$ python -q
>>> import numpy as np
>>> import numpy.linalg as la
>>> np.set_printoptions(suppress=True, linewidth=120)
>>> mat = np.array([[4, 5, -5], [-5, 4, 5], [5, -5, 4]])
>>> mat
array([[ 4,  5, -5],
       [-5,  4,  5],
       [ 5, -5,  4]])
>>> mat @ np.ones(3)
array([4., 4., 4.])
>>> mat @ (-1.0) ** np.arange(3)
array([-6., -4., 14.])
>>> Y = np.array([[-2, 1], [-2, 0]])
>>> W2 = np.kron(Y, mat)
>>> np.round(la.norm(W2, 2), 2), np.round(la.norm(Y, 2) * la.norm(mat, 2), 2)
(np.float64(27.86), np.float64(27.86))
>>> W2
array([[ -8, -10,  10,   4,   5,  -5],
       [ 10,  -8, -10,  -5,   4,   5],
       [-10,  10,  -8,   5,  -5,   4],
       [ -8, -10,  10,   0,   0,   0],
       [ 10,  -8, -10,   0,   0,   0],
       [-10,  10,  -8,   0,   0,   0]])
>>> Y = mat / la.norm(mat, axis=1, keepdims=True)
>>> G = Y @ Y.T
>>> G.round(2)
array([[ 1.  , -0.38, -0.38],
       [-0.38,  1.  , -0.38],
       [-0.38, -0.38,  1.  ]])
>>> np.argwhere(np.triu(np.abs(G) > 0.95, 1))
array([], shape=(0, 2), dtype=int64)
>>> A = np.loadtxt("run11.csv", delimiter=",")
>>> print(A)
[[3. 3. 2. 1. 0. 2. 0. 0. 0. 0. 0.]
 [1. 3. 0. 3. 1. 0. 0. 0. 0. 0. 0.]
 [3. 2. 3. 0. 2. 1. 0. 0. 0. 0. 0.]
 [3. 0. 0. 1. 2. 3. 0. 0. 0. 0. 0.]
 [3. 2. 2. 1. 3. 0. 0. 0. 0. 0. 0.]
 [2. 3. 3. 2. 3. 3. 0. 0. 0. 0. 0.]
 [0. 0. 0. 0. 0. 0. 2. 0. 1. 0. 1.]
 [0. 0. 0. 0. 0. 0. 1. 3. 1. 2. 1.]
 [0. 0. 0. 0. 0. 0. 2. 2. 0. 3. 2.]
 [0. 0. 0. 0. 0. 0. 1. 2. 0. 2. 2.]
 [0. 0. 0. 0. 0. 0. 1. 3. 0. 3. 3.]]
>>> rng = np.random.default_rng(8564)
>>> idx = rng.permutation(11)
>>> Y = A[:, idx] * rng.choice([-1, 1], 11)
>>> Y
array([[-0., -0., -1., -2.,  0.,  3.,  3.,  0., -0., -2., -0.],
       [-0., -0., -3., -0.,  0.,  1.,  3.,  0., -1., -0., -0.],
       [-0., -0., -0., -3.,  0.,  3.,  2.,  0., -2., -1., -0.],
       [-0., -0., -1., -0.,  0.,  3.,  0.,  0., -2., -3., -0.],
       [-0., -0., -1., -2.,  0.,  3.,  2.,  0., -3., -0., -0.],
       [-0., -0., -2., -3.,  0.,  2.,  3.,  0., -3., -3., -0.],
       [-1., -0., -0., -0.,  2.,  0.,  0.,  0., -0., -0., -1.],
       [-1., -2., -0., -0.,  1.,  0.,  0.,  3., -0., -0., -1.],
       [-0., -3., -0., -0.,  2.,  0.,  0.,  2., -0., -0., -2.],
       [-0., -2., -0., -0.,  1.,  0.,  0.,  2., -0., -0., -2.],
       [-0., -3., -0., -0.,  1.,  0.,  0.,  3., -0., -0., -3.]])
>>> U, _, vt = la.svd(A.T @ Y)
>>> np.round(la.lstsq(A, Y)[0], 2) + 0
array([[ 0.,  0.,  0.,  0.,  0.,  1.,  0.,  0.,  0.,  0.,  0.],
       [ 0.,  0.,  0.,  0.,  0.,  0.,  1.,  0.,  0.,  0.,  0.],
       [ 0.,  0.,  0., -1.,  0.,  0.,  0.,  0.,  0.,  0.,  0.],
       [ 0.,  0., -1.,  0.,  0.,  0.,  0.,  0.,  0.,  0.,  0.],
       [ 0.,  0.,  0.,  0.,  0.,  0.,  0.,  0., -1.,  0.,  0.],
       [ 0.,  0.,  0.,  0.,  0.,  0.,  0.,  0.,  0., -1.,  0.],
       [ 0.,  0.,  0.,  0.,  1.,  0.,  0.,  0.,  0.,  0.,  0.],
       [ 0.,  0.,  0.,  0.,  0.,  0.,  0.,  1.,  0.,  0.,  0.],
       [-1.,  0.,  0.,  0.,  0.,  0.,  0.,  0.,  0.,  0.,  0.],
       [ 0., -1.,  0.,  0.,  0.,  0.,  0.,  0.,  0.,  0.,  0.],
       [ 0.,  0.,  0.,  0.,  0.,  0.,  0.,  0.,  0.,  0., -1.]])
>>> np.round(U @ vt, 2) + 0
array([[ 0.,  0.,  0.,  0.,  0.,  1.,  0.,  0.,  0.,  0.,  0.],
       [ 0.,  0.,  0.,  0.,  0.,  0.,  1.,  0.,  0.,  0.,  0.],
       [ 0.,  0.,  0., -1.,  0.,  0.,  0.,  0.,  0.,  0.,  0.],
       [ 0.,  0., -1.,  0.,  0.,  0.,  0.,  0.,  0.,  0.,  0.],
       [ 0.,  0.,  0.,  0.,  0.,  0.,  0.,  0., -1.,  0.,  0.],
       [ 0.,  0.,  0.,  0.,  0.,  0.,  0.,  0.,  0., -1.,  0.],
       [ 0.,  0.,  0.,  0.,  1.,  0.,  0.,  0.,  0.,  0.,  0.],
       [ 0.,  0.,  0.,  0.,  0.,  0.,  0.,  1.,  0.,  0.,  0.],
       [-1.,  0.,  0.,  0.,  0.,  0.,  0.,  0.,  0.,  0.,  0.],
       [ 0., -1.,  0.,  0.,  0.,  0.,  0.,  0.,  0.,  0.,  0.],
       [ 0.,  0.,  0.,  0.,  0.,  0.,  0.,  0.,  0.,  0., -1.]])
>>> idx
array([ 8,  9,  3,  2,  6,  0,  1,  7,  4,  5, 10])
>>> x0 = np.array([1, 1, 1, -2, -2, 2, -2, -1, 2, -2, 0])
>>> target = Y @ x0
>>> target
array([ 7., -9.,  6.,  7., -1.,  2., -5., -8., -9., -6., -8.])
>>> np.round(la.solve(Y, 2 * target), 2) + 0
array([ 2.,  2.,  2., -4., -4.,  4., -4., -2.,  4., -4.,  0.])
>>> np.round(la.solve(Y.T, Y[3]), 2) + 0
array([0., 0., 0., 1., 0., 0., 0., 0., 0., 0., 0.])
>>> np.round(la.solve(Y, Y[:, 2]), 2) + 0
array([0., 0., 1., 0., 0., 0., 0., 0., 0., 0., 0.])
>>> np.round(la.solve(Y, target), 2) + 0
array([ 1.,  1.,  1., -2., -2.,  2., -2., -1.,  2., -2.,  0.])
>>> idx = rng.permutation(11)
>>> idx
array([ 3,  7,  6,  4,  2,  5,  9, 10,  0,  8,  1])
>>> Y = A[idx][:, idx]
>>> print(np.round(np.sort(np.abs(la.eigvals(Y))), 2))
[ 0.03  0.4   0.4   1.57  1.57  1.76  1.76  2.78  2.78  7.63 10.74]
>>> (A != 0).astype(int)
array([[1, 1, 1, 1, 0, 1, 0, 0, 0, 0, 0],
       [1, 1, 0, 1, 1, 0, 0, 0, 0, 0, 0],
       [1, 1, 1, 0, 1, 1, 0, 0, 0, 0, 0],
       [1, 0, 0, 1, 1, 1, 0, 0, 0, 0, 0],
       [1, 1, 1, 1, 1, 0, 0, 0, 0, 0, 0],
       [1, 1, 1, 1, 1, 1, 0, 0, 0, 0, 0],
       [0, 0, 0, 0, 0, 0, 1, 0, 1, 0, 1],
       [0, 0, 0, 0, 0, 0, 1, 1, 1, 1, 1],
       [0, 0, 0, 0, 0, 0, 1, 1, 0, 1, 1],
       [0, 0, 0, 0, 0, 0, 1, 1, 0, 1, 1],
       [0, 0, 0, 0, 0, 0, 1, 1, 0, 1, 1]])
>>> np.round(np.sort(la.eigvals(A).real), 2)
array([-0.29, -0.29,  0.03,  0.54,  0.54,  1.48,  1.48,  2.08,  2.08,  7.63, 10.74])
>>> np.round(la.det(A), 2)
np.float64(27.0)
>>> f = np.array([5, -2, 0, 5, 4, 1, -4, 5, 3, -5, -3])
>>> Y = A + np.outer(f, np.eye(11)[6])
>>> Y
array([[ 3.,  3.,  2.,  1.,  0.,  2.,  5.,  0.,  0.,  0.,  0.],
       [ 1.,  3.,  0.,  3.,  1.,  0., -2.,  0.,  0.,  0.,  0.],
       [ 3.,  2.,  3.,  0.,  2.,  1.,  0.,  0.,  0.,  0.,  0.],
       [ 3.,  0.,  0.,  1.,  2.,  3.,  5.,  0.,  0.,  0.,  0.],
       [ 3.,  2.,  2.,  1.,  3.,  0.,  4.,  0.,  0.,  0.,  0.],
       [ 2.,  3.,  3.,  2.,  3.,  3.,  1.,  0.,  0.,  0.,  0.],
       [ 0.,  0.,  0.,  0.,  0.,  0., -2.,  0.,  1.,  0.,  1.],
       [ 0.,  0.,  0.,  0.,  0.,  0.,  6.,  3.,  1.,  2.,  1.],
       [ 0.,  0.,  0.,  0.,  0.,  0.,  5.,  2.,  0.,  3.,  2.],
       [ 0.,  0.,  0.,  0.,  0.,  0., -4.,  2.,  0.,  2.,  2.],
       [ 0.,  0.,  0.,  0.,  0.,  0., -2.,  3.,  0.,  3.,  3.]])
>>> print(np.round(la.det(Y) / la.det(A), 2), round(1 + la.solve(A, f)[6], 2))
-8.0 -8.0
>>> E = np.array([[5, -1, 5, 0, 2, 2, 1, 2, 3, -1],
...     [5, -1, 5, 0, 2, 2, 1, 2, 3, -1],
...     [6, 0, 6, 1, 3, 3, 2, 3, 4, 0],
...     [3, -3, 3, -2, 0, 0, -1, 0, 1, -3]])
>>> # rank 2
>>> print(np.allclose(E[:-1].T @ la.lstsq(E[:-1].T, E[-1])[0], E[-1]))
True
>>> try:
...     la.inv(E)
... except la.LinAlgError as e:
...     print(repr(e))
... 
LinAlgError('Last 2 dimensions of the array must be square')
>>> la.lstsq(E[:-1].T, E[-1])[2]
np.int32(2)
>>> U, s, vt = la.svd(E)
>>> vecs = vt[:(s > 1e-8).sum()]
>>> x0 = E[2] + 4 * E[3] + rng.integers(2) * np.eye(10)[8]
>>> x0
array([ 18., -12.,  18.,  -7.,   3.,   3.,  -2.,   3.,   9., -12.])
>>> np.round(la.norm(x0 - vecs.T @ vecs @ x0), 2)
np.float64(0.93)
>>> np.round(np.diag(vecs.T @ vecs), 2)
array([0.35, 0.29, 0.35, 0.18, 0.1 , 0.1 , 0.12, 0.1 , 0.13, 0.29])
>>> rk = la.matrix_rank(E)
>>> rk
np.int64(2)
>>> N = la.svd(E)[2][rk:].T
>>> print(np.allclose(E @ N, 0))
True
>>> [int(la.matrix_rank(E[:i])) for i in range(1, len(E) + 1)]
[1, 1, 2, 2]
>>> N.shape
(10, 8)
>>> print(la.matrix_rank(E.T @ E), la.matrix_rank(E @ E.T))
2 2
>>> M = np.load("a.npy")
>>> print(M)
[[ 1.05  0.01  0.    1.98  2.98  3.01  0.98]
 [ 1.02  0.01  0.01  1.98  2.98  3.01  0.98]
 [ 0.99 -0.05  0.01  2.02  3.01  2.98  0.99]
 [ 1.03 -0.01  0.02  1.98  3.01  2.99  1.03]
 [ 0.96  0.03  0.    2.    2.99  3.03  0.97]
 [ 1.    0.    0.01  1.98  3.    2.99  1.  ]
 [ 0.98 -0.01  0.02  2.05  3.03  3.    0.96]
 [ 1.03 -0.02 -0.01  1.98  3.    2.96  0.97]
 [ 0.99  0.    0.    1.96  3.    3.    0.99]
 [ 0.95  0.04 -0.05  2.03  3.    3.02  1.  ]
 [ 0.95 -0.02  0.    1.99  2.98  2.99  1.  ]
 [-0.03  3.01  0.02  0.    1.03  1.94  1.04]
 [-0.03  3.   -0.02 -0.01  1.03  1.99  1.01]
 [ 0.    3.01  0.02 -0.02  1.    2.    0.99]
 [ 0.01  2.96 -0.01  0.03  1.03  2.02  1.02]
 [ 0.01  2.98 -0.01  0.03  0.98  2.01  0.98]
 [ 0.    2.98 -0.01 -0.01  1.    1.99  0.97]
 [ 0.01  3.01  0.02 -0.01  1.    2.02  1.02]
 [ 0.05  3.02 -0.01 -0.03  1.02  1.99  0.98]
 [ 0.    3.    0.01  0.01  0.98  1.97  1.03]
 [-0.01  3.   -0.02  0.    1.01  1.99  1.01]
 [ 0.    3.02  0.01  0.02  1.01  2.01  0.98]
 [ 2.02  2.99  1.96  2.03  2.02  1.02  3.03]
 [ 1.97  3.    2.01  1.98  2.02  0.99  3.  ]
 [ 1.99  2.99  2.02  2.01  1.99  0.99  3.  ]
 [ 2.    2.99  1.97  1.99  2.02  0.99  2.95]
 [ 2.02  3.02  1.98  1.95  1.99  1.    2.97]
 [ 2.    3.    1.99  2.02  2.    1.    3.04]
 [ 2.    3.    2.05  2.04  2.01  1.03  2.98]
 [ 1.98  3.01  2.02  2.01  2.01  1.    3.02]
 [ 2.    3.01  2.    1.99  1.99  1.03  3.  ]
 [ 2.    2.97  2.03  1.98  2.02  1.01  2.99]
 [ 2.    2.98  2.01  2.01  2.    1.01  3.02]]
>>> cen = M - M.mean(axis=0)
>>> U, s, vt = la.svd(cen, full_matrices=False)
>>> la.matrix_rank(cen)
np.int64(7)
>>> s.round(2)
array([11.26,  9.64,  0.16,  0.13,  0.12,  0.1 ,  0.08])
>>> np.abs(U[:, 0]).argmax()
np.int64(2)
>>> np.round(s ** 2 / (s ** 2).sum(), 2) + 0
array([0.58, 0.42, 0.  , 0.  , 0.  , 0.  , 0.  ])
>>> np.round(vt[0] * np.sign(vt[0, np.abs(vt[0]).argmax()]), 2)
array([ 0.17,  0.65,  0.39, -0.04, -0.24, -0.41,  0.4 ])
>>> m1 = np.loadtxt("arr.csv", delimiter=",")
>>> m1.round(2)
array([[-0.12,  0.06,  0.33,  0.81, -0.27, -0.11,  0.36],
       [ 0.75, -0.04,  0.33,  0.12,  0.21, -0.43, -0.3 ],
       [-0.12, -0.3 , -0.01, -0.34, -0.57, -0.66,  0.15],
       [-0.52,  0.02,  0.44,  0.05, -0.04, -0.07, -0.73],
       [ 0.17,  0.48, -0.56,  0.23, -0.45, -0.06, -0.4 ],
       [ 0.17,  0.58,  0.52, -0.39, -0.35,  0.24,  0.18],
       [ 0.29, -0.58,  0.09,  0.06, -0.48,  0.56, -0.2 ]])
>>> # orthonormal columns
>>> Q, vecs = la.qr(m1[:, :2])[0], la.qr(m1[:, 2:])[0]
>>> s = la.svd(Q.T @ vecs, compute_uv=False)
>>> np.round(np.degrees(np.arccos(s.clip(0, 1))), 2)
array([90., 90.])
>>> round(float(la.norm(Q @ Q.T - vecs @ vecs.T, 2)), 2)
1.0
>>> (s > 0.9).sum()
np.int64(0)
>>> G = m1.T @ m1
>>> la.matrix_rank(G)
np.int64(7)
>>> G.round(2) + 0
array([[1., 0., 0., 0., 0., 0., 0.],
       [0., 1., 0., 0., 0., 0., 0.],
       [0., 0., 1., 0., 0., 0., 0.],
       [0., 0., 0., 1., 0., 0., 0.],
       [0., 0., 0., 0., 1., 0., 0.],
       [0., 0., 0., 0., 0., 1., 0.],
       [0., 0., 0., 0., 0., 0., 1.]])
>>> (m1 @ m1.T).shape
(7, 7)
>>> np.round(np.diag(G), 2)
array([1., 1., 1., 1., 1., 1., 1.])
>>> round(float(np.trace(G)), 2), round((m1 ** 2).sum(), 2)
(7.0, np.float64(7.0))
>>> Y = np.array([[0, 2, 2],
...     [4, 3, 4],
...     [4, 4, 1],
...     [3, 5, 0],
...     [5, 3, 2],
...     [5, 4, 5],
...     [3, 0, 3]])
>>> la.matrix_rank(m1 @ Y)
np.int64(3)
>>> np.vstack([m1, Y.T]).shape
(10, 7)
>>> print(np.round(np.einsum("ij,ij->i", m1, m1), 2))
[1. 1. 1. 1. 1. 1. 1.]
>>> X = np.array([[2.0, -1.0, -1.0, 1.0],
...     [0.0, 0.0, 0.0, 1.0],
...     [0.0, -1.0, 1.0, 1.0],
...     [0.0, -2.0, 0.0, 3.0]])
>>> print(X)
[[ 2. -1. -1.  1.]
 [ 0.  0.  0.  1.]
 [ 0. -1.  1.  1.]
 [ 0. -2.  0.  3.]]
>>> idx = rng.permutation(4)
>>> print(idx)
[1 2 3 0]
>>> Y = X[idx][:, idx]
>>> np.allclose(Y, X)
False
>>> np.round(np.sort(np.abs(la.eigvals(Y))), 2)
array([1., 1., 2., 2.])
>>> np.diag(Y)
array([0., 1., 3., 2.])
>>> x0 = np.array([-1, -1, 2, -1, 1, -1, -1])
>>> np.round(np.abs(la.eigvals(m1)), 2)
array([1., 1., 1., 1., 1., 1., 1.])
>>> np.round(la.inv(m1), 2)
array([[-0.12,  0.75, -0.12, -0.52,  0.17,  0.17,  0.29],
       [ 0.06, -0.04, -0.3 ,  0.02,  0.48,  0.58, -0.58],
       [ 0.33,  0.33, -0.01,  0.44, -0.56,  0.52,  0.09],
       [ 0.81,  0.12, -0.34,  0.05,  0.23, -0.39,  0.06],
       [-0.27,  0.21, -0.57, -0.04, -0.45, -0.35, -0.48],
       [-0.11, -0.43, -0.66, -0.07, -0.06,  0.24,  0.56],
       [ 0.36, -0.3 ,  0.15, -0.73, -0.4 ,  0.18, -0.2 ]])
>>> 7 - la.matrix_rank(m1 - np.eye(7), tol=1e-8)
np.int64(1)
>>> np.round(la.norm(x0), 2), round(la.norm(m1 @ x0), 2)
(np.float64(3.16), np.float64(3.16))
>>> round(float(la.det(m1)), 2)
1.0
>>> print([p for p in range(1, 25) if np.allclose(la.matrix_power(m1, p), np.eye(7))])
[]
>>> print(np.round(np.sort(np.abs(np.degrees(np.angle(la.eigvals(m1))))), 2))
[  0.    67.14  67.14  98.89  98.89 179.03 179.03]
>>> Q = X.astype(float).copy()
>>> for j in range(4):
...     Q[:, j] -= Q[:, :j] @ (Q[:, :j].T @ Q[:, j])
...     Q[:, j] /= la.norm(Q[:, j])
... 
>>> np.round(Q.T @ X, 2) + 0
array([[ 2.  , -1.  , -1.  ,  1.  ],
       [ 0.  ,  2.24, -0.45, -3.13],
       [ 0.  ,  0.  ,  0.89, -0.45],
       [ 0.  ,  0.  ,  0.  ,  1.  ]])
